% python3 -q
>>> import numpy as np
>>> import numpy.linalg as la
>>> np.set_printoptions(suppress=True, linewidth=100)
>>> def rd(a):
...     return np.round(a, 1) + 0
... 
>>> other = np.array([[1, -2, 2, 0, 0, 0],
...     [2, 0, -2, 1, 0, 2],
...     [1, 2, -2, -2, -2, 1],
...     [2, -2, -1, 2, 2, -1],
...     [-1, 2, -2, -1, -1, 0],
...     [-1, 2, -2, 0, 1, 2]])
>>> M = other.T @ other
>>> M
array([[ 12,  -8,  -2,   5,   2,   1],
       [ -8,  20, -14, -10,  -8,   8],
       [ -2, -14,  21,   2,   2,  -9],
       [  5, -10,   2,  10,   9,  -2],
       [  2,  -8,   2,   9,  10,  -2],
       [  1,   8,  -9,  -2,  -2,  10]])
>>> x0 = np.array([-2, 2, -4, 1, 0, 4])
>>> h1 = np.maximum(M @ x0, 0)
>>> np.maximum(M @ (3 * x0), 0)
array([  0, 402,   0,   0,   0, 264])
>>> h1
array([  0, 134,   0,   0,   0,  88])
>>> other = M / la.norm(M, axis=1, keepdims=True)
>>> cov = other @ other.T
>>> (cov - 2 * np.eye(6)).round(6).argmax(axis=1)
array([3, 5, 3, 4, 3, 1])
>>> (np.abs(cov) > 0.9).astype(int)
array([[1, 0, 0, 0, 0, 0],
       [0, 1, 0, 0, 0, 0],
       [0, 0, 1, 0, 0, 1],
       [0, 0, 0, 1, 1, 0],
       [0, 0, 0, 1, 1, 0],
       [0, 0, 1, 0, 0, 1]])
>>> rd(cov)
array([[ 1. , -0.6,  0.1,  0.7,  0.6, -0.2],
       [-0.6,  1. , -0.8, -0.9, -0.8,  0.8],
       [ 0.1, -0.8,  1. ,  0.5,  0.5, -0.9],
       [ 0.7, -0.9,  0.5,  1. ,  1. , -0.5],
       [ 0.6, -0.8,  0.5,  1. ,  1. , -0.5],
       [-0.2,  0.8, -0.9, -0.5, -0.5,  1. ]])
>>> rd(la.norm(other, axis=1))
array([1., 1., 1., 1., 1., 1.])
>>> arr = np.array([[-2, 1, 3, -1, 1],
...     [2, -4, 4, -5, 0],
...     [2, 2, -5, 4, 2],
...     [-5, -4, 1, -1, 5],
...     [-3, -1, 2, 3, -2]])
>>> arr
array([[-2,  1,  3, -1,  1],
       [ 2, -4,  4, -5,  0],
       [ 2,  2, -5,  4,  2],
       [-5, -4,  1, -1,  5],
       [-3, -1,  2,  3, -2]])
>>> rd(la.norm(arr[3], 1)), rd(la.norm(arr[3], np.inf))
(np.float64(16.0), np.float64(5.0))
>>> rd(la.norm(arr, 1)), rd(la.norm(arr, np.inf))
(np.float64(15.0), np.float64(16.0))
>>> rd(la.norm(arr, 2))
np.float64(10.9)
>>> rd(la.eigvals(arr))
array([  3. +0.7j,   3. -0.7j, -10.2+0.j ,  -3.9+0.j ,  -5.9+0.j ])
>>> np.einsum("ij,ji->", arr, arr)
np.int64(172)
>>> rd(la.det(2 * arr)), rd(la.det(arr))
(np.float64(-72960.0), np.float64(-2280.0))
>>> rd(la.eigvals(arr).sum().real)
np.float64(-14.0)
>>> r0 = np.array([3, 2, 3])
>>> np.convolve(arr[2], r0)
array([ 6, 10, -5,  8, -1, 16,  6])
>>> np.polyval(r0, arr[2])
array([19, 19, 68, 59, 19])
>>> F = np.load("layer12.npy")
>>> F
array([[2., 2., 0., 0., 0., 0., 0.],
       [2., 2., 2., 0., 0., 0., 0.],
       [0., 2., 4., 2., 0., 0., 0.],
       [0., 0., 2., 3., 2., 0., 0.],
       [0., 0., 0., 2., 2., 2., 0.],
       [0., 0., 0., 0., 2., 6., 2.],
       [0., 0., 0., 0., 0., 2., 5.]])
>>> Uu, s, vt = la.svd(F, full_matrices=False)
>>> np.allclose(Uu * s @ vt, F)
True
>>> np.abs(Uu[:, 0]).round(6).argmax()
np.int64(5)
>>> rd(np.cumsum(s ** 2) / np.sum(s ** 2))
array([0.4, 0.7, 0.9, 1. , 1. , 1. , 1. ])
>>> np.all(la.eigvalsh(F) > 0)
np.False_
>>> [round(float(la.det(F[:i, :i])), 2) + 0 for i in range(1, 8)]
[2.0, 0.0, -8.0, -24.0, -16.0, 0.0, 64.0]
>>> feats = np.load("sample10.npy")
>>> rd(feats)
array([[-0.3, -0.6, -0.5, -0.5],
       [ 0.9,  0.1, -0.3, -0.3],
       [-0.2,  0.6,  0.1, -0.8],
       [-0.2,  0.5, -0.8,  0.3]])
>>> # keeps lengths
>>> other = la.invert(feats)
Traceback (most recent call last):
  File "<python-input-40>", line 1, in <module>
    other = la.invert(feats)
            ^^^^^^^^^
AttributeError: module 'numpy.linalg' has no attribute 'invert'
>>> other = la.inv(feats)
>>> rd(la.det(feats) * la.det(other))
np.float64(1.0)
>>> rd(la.det(feats) * other)
array([[ 0.3, -0.9,  0.2,  0.2],
       [ 0.6, -0.1, -0.6, -0.5],
       [ 0.5,  0.3, -0.1,  0.8],
       [ 0.5,  0.3,  0.8, -0.3]])
>>> rd(feats @ other)
array([[1., 0., 0., 0.],
       [0., 1., 0., 0.],
       [0., 0., 1., 0.],
       [0., 0., 0., 1.]])
>>> np.allclose(other, feats.T)
True
>>> rd(other)
array([[-0.3,  0.9, -0.2, -0.2],
       [-0.6,  0.1,  0.6,  0.5],
       [-0.5, -0.3,  0.1, -0.8],
       [-0.5, -0.3, -0.8,  0.3]])
>>> rd(la.cond(feats))
np.float64(1.0)
>>> rd((feats - feats.T) / 2)
array([[ 0. , -0.8, -0.1, -0.1],
       [ 0.8,  0. , -0.4, -0.4],
       [ 0.1,  0.4,  0. ,  0. ],
       [ 0.1,  0.4,  0. ,  0. ]])
>>> np.allclose(feats, feats.T)
False
>>> rd(np.abs(la.eigvals(feats)).max())
np.float64(1.0)
>>> np.allclose(feats @ feats.T, feats.T @ feats)
True
>>> np.trace(arr)
np.int64(-14)
>>> (arr - arr.T) / 2
array([[ 0. , -0.5,  0.5,  2. ,  2. ],
       [ 0.5,  0. ,  1. , -0.5,  0.5],
       [-0.5, -1. ,  0. ,  1.5,  0. ],
       [-2. ,  0.5, -1.5,  0. ,  1. ],
       [-2. , -0.5,  0. , -1. ,  0. ]])
>>> arr.inv()
Traceback (most recent call last):
  File "<python-input-54>", line 1, in <module>
    arr.inv()
    ^^^^^^^
AttributeError: 'numpy.ndarray' object has no attribute 'inv'
>>> np.allclose(arr, arr.T)
False
>>> rd(feats[:, 0] @ feats[:, 3])
np.float64(0.0)
>>> rd(feats.T @ feats)
array([[1., 0., 0., 0.],
       [0., 1., 0., 0.],
       [0., 0., 1., 0.],
       [0., 0., 0., 1.]])
>>> rd(la.norm(feats, axis=0))
array([1., 1., 1., 1.])
>>> rd(feats.sum(axis=1))
array([-1.9,  0.4, -0.3, -0.2])
>>> rd(feats - feats[0])
array([[ 0. ,  0. ,  0. ,  0. ],
       [ 1.2,  0.7,  0.2,  0.2],
       [ 0. ,  1.2,  0.6, -0.3],
       [ 0.1,  1.1, -0.2,  0.8]])
>>> rd(np.diff(feats, axis=0))
array([[ 1.2,  0.7,  0.2,  0.2],
       [-1.1,  0.5,  0.4, -0.5],
       [ 0. , -0.1, -0.9,  1.1]])
>>> np.count_nonzero(feats)
np.int64(16)
>>> feats.shape
(4, 4)
>>> rd(np.abs(feats).max())
np.float64(0.9)
>>> ang = np.deg2rad(72)
>>> m1 = np.eye(3)
>>> m1[np.ix_([0, 1], [0, 1])] = [[np.cos(ang), -np.sin(ang)], [np.sin(ang), np.cos(ang)]]
>>> rd(m1)
array([[ 0.3, -1. ,  0. ],
       [ 1. ,  0.3,  0. ],
       [ 0. ,  0. ,  1. ]])
>>> # splits into 2 blocks
>>> x0 = np.array([-2, -2, 1])
>>> [p for p in range(1, 25) if np.allclose(la.matrix_power(m1, p), np.eye(3))]
[5, 10, 15, 20]
>>> rd(la.inv(m1))
array([[ 0.3,  1. ,  0. ],
       [-1. ,  0.3,  0. ],
       [ 0. ,  0. ,  1. ]])
>>> 3 - la.matrix_rank(m1 - np.eye(3), tol=1e-8)
np.int64(1)
>>> rd(np.abs(la.eigvals(m1)))
array([1., 1., 1.])
>>> m1.T @ (m1 @ x0)
array([-2., -2.,  1.])
>>> rng = np.random.default_rng(68)
>>> lab = rng.permutation(3)
>>> other = m1[:, lab] * rng.choice([-1, 1], 3)
>>> rd(other)
array([[-1. , -0.3,  0. ],
       [ 0.3, -1. ,  0. ],
       [ 0. ,  0. ,  1. ]])
>>> Uu, _, vt = la.svd(m1.T @ other)
>>> rd(la.lstsq(m1, other)[0])
array([[ 0., -1.,  0.],
       [ 1.,  0.,  0.],
       [ 0.,  0.,  1.]])
>>> Uu @ vt
array([[ 0., -1.,  0.],
       [ 1.,  0.,  0.],
       [ 0.,  0.,  1.]])
>>> other = la.inv(m1)
>>> rd(la.inv(other))
array([[ 0.3, -1. ,  0. ],
       [ 1. ,  0.3,  0. ],
       [ 0. ,  0. ,  1. ]])
>>> rd(la.det(m1) * other)
array([[ 0.3,  1. ,  0. ],
       [-1. ,  0.3,  0. ],
       [ 0. ,  0. ,  1. ]])
